$ python3 -q
>>> import numpy as np
>>> np.set_printoptions(precision=4, suppress=True, linewidth=120, legacy="1.25")
>>> q, _ = np.linalg.qr(np.array([[1.3, -0.5, 0.1, -0.7, -0.5, -0.7],
...     [-0.7, 0.8, 0.5, 2.2, -0.4, -0.6],
...     [-0.7, 1.6, -1.1, 0.3, 1.1, 1.3],
...     [-0.2, -0.1, 0.5, -0.2, -0.4, 0.6],
...     [0.6, 1.6, 0.1, 1.5, 0.5, 1.1],
...     [-0.3, -1.6, 1.0, 0.5, -1.0, -1.0]]))
>>> m1 = q[:, :5]
>>> m1
array([[-0.7313,  0.0492, -0.0263,  0.1654,  0.5822],
       [ 0.3938, -0.2103,  0.57  ,  0.3413,  0.5578],
       [ 0.3938, -0.4873, -0.4342,  0.1139,  0.1554],
       [ 0.1125,  0.0537,  0.3483, -0.8447,  0.2254],
       [-0.3375, -0.6112,  0.5005,  0.068 , -0.4702],
       [ 0.1688,  0.5826,  0.3378,  0.3536, -0.2319]])
>>> u, v = m1[1], m1[4]
>>> np.round(u @ v, 4)
0.0418
>>> p = (u @ v) / (u @ u) * u
>>> np.linalg.matrix_rank(np.outer(u, v))
1
>>> p
array([ 0.0173, -0.0092,  0.025 ,  0.015 ,  0.0245])
>>> M2 = np.c_[m1[:, :3] @ np.array([[2, 4, 4], [0, 4, 0], [1, 4, 5]]), np.array([-1, -4, 1, 0, -1, -4])]
>>> M2
array([[-1.4889, -2.8338, -3.0569, -1.    ],
       [ 1.3575,  3.0139,  4.425 , -4.    ],
       [ 0.3534, -2.1106, -0.5956,  1.    ],
       [ 0.5733,  2.0581,  2.1916,  0.    ],
       [-0.1745, -1.7929,  1.1525, -1.    ],
       [ 0.6753,  4.3568,  2.3641, -4.    ]])
>>> np.round(np.linalg.lstsq(m1, M2[:, 0])[0], 4) + 0
array([2., 0., 1., 0., 0.])
>>> np.linalg.matrix_rank(M2)
4
>>> P = m1 @ np.linalg.solve(m1.T @ m1, m1.T)
>>> np.diag(P)
array([0.9043, 0.9518, 0.6181, 0.9012, 0.9637, 0.6608])
>>> print(np.allclose(P @ P, P))
True
>>> np.round(np.linalg.eigvalsh(P), 4) + 0
array([0., 1., 1., 1., 1., 1.])
>>> P @ m1[:, 4]
array([ 0.5822,  0.5578,  0.1554,  0.2254, -0.4702, -0.2319])
>>> np.linalg.matrix_rank(np.eye(6) - P)
1
>>> x0 = np.array([8, -8, -9, 7, 0])
>>> y = m1 @ x0
>>> print(np.round(np.linalg.solve(m1.T @ m1, m1.T @ y), 4) + 0)
[ 8. -8. -9.  7.  0.]
>>> np.round(np.linalg.lstsq(m1, y)[0], 4) + 0
array([ 8., -8., -9.,  7.,  0.])
>>> rng = np.random.default_rng(491)
>>> y = y + 0.05 * rng.normal(size=6)
>>> y
array([-4.8469,  2.1137, 11.7769, -8.5186, -1.8927, -3.8996])
>>> c, *_ = np.linalg.lstsq(m1, y)
>>> c.round()
array([ 8., -8., -9.,  7.,  0.])
>>> [round(float(np.linalg.norm(np.linalg.solve(m1.T @ m1 + lam * np.eye(5), m1.T @ y))), 2) for lam in (0, 1, 10, 100)]
[16.06, 8.03, 1.46, 0.16]
>>> np.round(np.linalg.norm(y - m1 @ c), 4)
0.0054
>>> np.round(m1.T @ (y - m1 @ c), 4) + 0
array([0., 0., 0., 0., 0.])
>>> M2 = np.array([[3, 9, 9, 5], [3, 9, 8, 2]])
>>> J = M2.T @ M2
>>> J
array([[ 18,  54,  51,  21],
       [ 54, 162, 153,  63],
       [ 51, 153, 145,  61],
       [ 21,  63,  61,  29]])
>>> round(np.linalg.det(J[::-1]), 4)
-0.0
>>> round(float(np.linalg.det(2 * J)), 4), np.round(np.linalg.det(J), 4)
(-0.0, -0.0)
>>> print(np.einsum("ii->", J))
354
>>> np.kron(np.eye(2, dtype=int), J)
array([[ 18,  54,  51,  21,   0,   0,   0,   0],
       [ 54, 162, 153,  63,   0,   0,   0,   0],
       [ 51, 153, 145,  61,   0,   0,   0,   0],
       [ 21,  63,  61,  29,   0,   0,   0,   0],
       [  0,   0,   0,   0,  18,  54,  51,  21],
       [  0,   0,   0,   0,  54, 162, 153,  63],
       [  0,   0,   0,   0,  51, 153, 145,  61],
       [  0,   0,   0,   0,  21,  63,  61,  29]])
>>> E = np.loadtxt("data.csv", delimiter=",")
>>> print(E)
[[ 3.  4.  4.  4.  3.]
 [ 7.  6.  5.  8.  4.]
 [ 9.  6.  9. 13.  4.]
 [10. 11. 13. 13.  8.]
 [13. 14. 17. 17. 11.]
 [15. 17. 20. 18. 16.]
 [20. 19. 20. 19. 19.]
 [25. 24. 22. 22. 22.]
 [29. 29. 22. 24. 27.]
 [29. 31. 27. 27. 29.]]
>>> print(round(float(np.linalg.norm(E, 2) / np.linalg.norm(E)), 4))
0.9949
>>> print(np.argsort(-np.linalg.norm(E, axis=0).round(6), kind="stable")[:3])
[1 0 3]
>>> np.diff(E, axis=0)
array([[4., 2., 1., 4., 1.],
       [2., 0., 4., 5., 0.],
       [1., 5., 4., 0., 4.],
       [3., 3., 4., 4., 3.],
       [2., 3., 3., 1., 5.],
       [5., 2., 0., 1., 3.],
       [5., 5., 2., 3., 3.],
       [4., 5., 0., 2., 5.],
       [0., 2., 5., 3., 2.]])
>>> print(E.mean(axis=0))
[16.  16.1 15.9 16.5 14.3]
>>> E - E[0]
array([[ 0.,  0.,  0.,  0.,  0.],
       [ 4.,  2.,  1.,  4.,  1.],
       [ 6.,  2.,  5.,  9.,  1.],
       [ 7.,  7.,  9.,  9.,  5.],
       [10., 10., 13., 13.,  8.],
       [12., 13., 16., 14., 13.],
       [17., 15., 16., 15., 16.],
       [22., 20., 18., 18., 19.],
       [26., 25., 18., 20., 24.],
       [26., 27., 23., 23., 26.]])
>>> E.sum(axis=1)
array([ 18.,  30.,  41.,  55.,  72.,  86.,  97., 115., 131., 143.])
>>> print(round(float(np.linalg.norm(E)), 4))
126.2062
>>> np.count_nonzero(E)
50
>>> print(E.sum(axis=0))
[160. 161. 159. 165. 143.]
>>> print(np.linalg.svd(E, compute_uv=False))
[125.5655  11.1448   5.5493   2.1737   1.2544]
>>> E.shape
(10, 5)
>>> M2 = np.array([[-1, -3, -1], [3, 0, -2], [-1, 2, 2]])
>>> W2 = np.array([[1, 1, -2], [2, 0, 1], [2, -2, -2]])
>>> F = np.block([[M2, np.zeros((3, 3))], [np.zeros((3, 3)), W2]])
>>> F
array([[-1., -3., -1.,  0.,  0.,  0.],
       [ 3.,  0., -2.,  0.,  0.,  0.],
       [-1.,  2.,  2.,  0.,  0.,  0.],
       [ 0.,  0.,  0.,  1.,  1., -2.],
       [ 0.,  0.,  0.,  2.,  0.,  1.],
       [ 0.,  0.,  0.,  2., -2., -2.]])
>>> u = np.array([9, 4, 7, 6, 8, 8])
>>> M2 = F + np.outer(u, np.eye(6)[4])
>>> np.round(np.linalg.det(M2) / np.linalg.det(F), 4), round(float(1 + np.linalg.solve(F, u)[4]), 4)
(1.75, 1.75)
>>> np.linalg.matrix_rank(M2 - F)
1
>>> x0 = np.array([6, -3, 8, 3, -9, -1])
>>> y = F @ x0
>>> c, lr = np.zeros(6), 1 / np.linalg.norm(F, 2) ** 2
>>> for i in range(30):
...     c -= lr * F.T @ (F @ c - y)
...     if i % 10 == 0: print(i, round(np.linalg.norm(F @ c - y), 4))
... 
0 13.6208
10 2.0091
20 1.2805
>>> c
array([ 0.8571,  1.4074,  0.5592,  3.0119, -8.9786, -0.9993])
>>> round(float(np.linalg.cond(F)), 4)
36.0458
>>> W1 = np.array([[-2, -4], [-3, 3], [4, 2], [1, 8], [3, -8], [-1, 4]])
>>> c = np.array([0, 2])
>>> act = np.maximum(F @ W1 + c, 0)
>>> (act > 0).astype(int)
array([[1, 0],
       [0, 0],
       [1, 1],
       [1, 0],
       [1, 1],
       [0, 1]])
>>> W2 = np.array([[-2, 0], [-2, -1]])
>>> act @ W2
array([[-14.,   0.],
       [  0.,   0.],
       [-40., -16.],
       [-12.,   0.],
       [-46., -22.],
       [-52., -26.]])
>>> left, s, Vt = np.linalg.svd(F)
>>> np.argmax(s[:-1] / (s[1:] + 1e-6)) + 1
5
>>> M2 = left[:, :5] @ np.diag(s[:5]) @ Vt[:5]
>>> np.round(np.abs(F - M2).max(), 4)
0.0679
>>> M2.round(4) + 0
array([[-1.0324, -2.9722, -1.0469,  0.    ,  0.    ,  0.    ],
       [ 2.9722,  0.0238, -2.0402,  0.    ,  0.    ,  0.    ],
       [-1.0469,  2.0402,  1.9321,  0.    ,  0.    ,  0.    ],
       [ 0.    ,  0.    ,  0.    ,  1.    ,  1.    , -2.    ],
       [ 0.    ,  0.    ,  0.    ,  2.    ,  0.    ,  1.    ],
       [ 0.    ,  0.    ,  0.    ,  2.    , -2.    , -2.    ]])
>>> np.linalg.matrix_rank(F, rtol=0.05)
5
>>> A = np.load("w.npy")
>>> A
array([[ 59,  -1,   9, -10, -51],
       [ -1,  13,   4, -11,  -8],
       [  9,   4,  46,  13,  -9],
       [-10, -11,  13,  19,  16],
       [-51,  -8,  -9,  16,  57]])
>>> P = np.triu(np.array([[-1, 2, -2, -3, 3],
...     [-2, 2, -1, 3, 2],
...     [-2, 2, 3, 0, 3],
...     [-2, -2, -3, 3, 0],
...     [-2, -2, 3, 2, -1]]), 1) + np.eye(5)
>>> M2 = P @ A @ np.linalg.inv(P)
>>> np.trace(M2), np.trace(A)
(194.0, 194)
>>> np.linalg.matrix_rank(M2)
4
>>> M2 = np.array([[1, 1, 2], [0, 2, 2], [0, 0, 1], [2, 1, 0], [2, 0, 2]])
>>> np.linalg.matrix_rank(np.vstack([A, M2.T]))
5
>>> np.einsum("ij->j", A)
array([ 6, -3, 63, 27,  5])
>>> np.vstack([A, M2.T]).shape
(8, 5)
>>> np.einsum("ik,kj->ij", A, M2)
array([[-63,  47,  23],
       [-39,  14,  12],
       [ 17,  30,  54],
       [ 60, -13,   3],
       [ 95, -51, -13]])
>>> M2.T @ A.T
array([[-63, -39,  17,  60,  95],
       [ 47,  14,  30, -13, -51],
       [ 23,  12,  54,   3, -13]])
>>> rank = np.linalg.matrix_rank(A)
>>> rank
4
>>> ns = np.linalg.svd(A)[2][rank:].T
>>> print(np.allclose(A @ ns, 0))
True
>>> [int(np.linalg.matrix_rank(A[:, :j + 1])) for j in range(5)]
[1, 2, 3, 4, 4]
>>> [int(np.linalg.matrix_rank(A[:i])) for i in range(1, len(A) + 1)]
[1, 2, 3, 4, 4]
>>> ns.shape
(5, 1)
>>> X = np.load("out1.npy")
>>> X
array([[  4,   1,   1,   2,   5,   4,   6],
       [  5,   4,   1,   3,   8,   1,   1],
       [  4,   7,   1,   1,   9,   7,   1],
       [  5,   4,   0,   8,   3,   2,   4],
       [-11, -11,  -2,  -7, -19,   1,   3]])
>>> M2 = X[0, 0] * X[1:] - np.outer(X[1:, 0], X[0])
>>> print(M2)
[[  0  11  -1   2   7 -16 -26]
 [  0  24   0  -4  16  12 -20]
 [  0  11  -5  22 -13 -12 -14]
 [  0 -33   3  -6 -21  48  78]]
>>> np.flatnonzero(~M2.round(6).any(axis=1))
array([], dtype=int64)
>>> X[:, 0] / X[0, 0]
array([ 1.  ,  1.25,  1.  ,  1.25, -2.75])
>>> W0 = np.load("layer12.npy")
>>> W0
array([[0, 3, 0, 0],
       [0, 3, 0, 0],
       [0, 3, 0, 2],
       [0, 1, 0, 0],
       [0, 0, 0, 3],
       [0, 2, 0, 0]])
>>> np.linalg.lstsq(W0[:-1].T, W0[-1])[2]
2
>>> round(float(np.trace(np.linalg.pinv(W0) @ W0)), 4)
2.0
>>> left, s, Vt = np.linalg.svd(W0)
>>> evecs = Vt[:(s > 1e-8).sum()]
>>> x0 = W0[0] + 2 * W0[3] + rng.integers(2) * np.eye(4)[0]
>>> x0
array([1., 5., 0., 0.])
>>> np.round(evecs.T @ evecs, 4) + 0
array([[0., 0., 0., 0.],
       [0., 1., 0., 0.],
       [0., 0., 0., 0.],
       [0., 0., 0., 1.]])
>>> np.diag(evecs.T @ evecs)
array([0., 1., 0., 1.])
>>> np.linalg.matrix_rank(np.vstack([W0, x0]))
3
>>> np.round(np.linalg.norm(x0 - evecs.T @ evecs @ x0), 4)
1.0
>>> np.allclose(evecs.T @ evecs @ x0, x0)
False
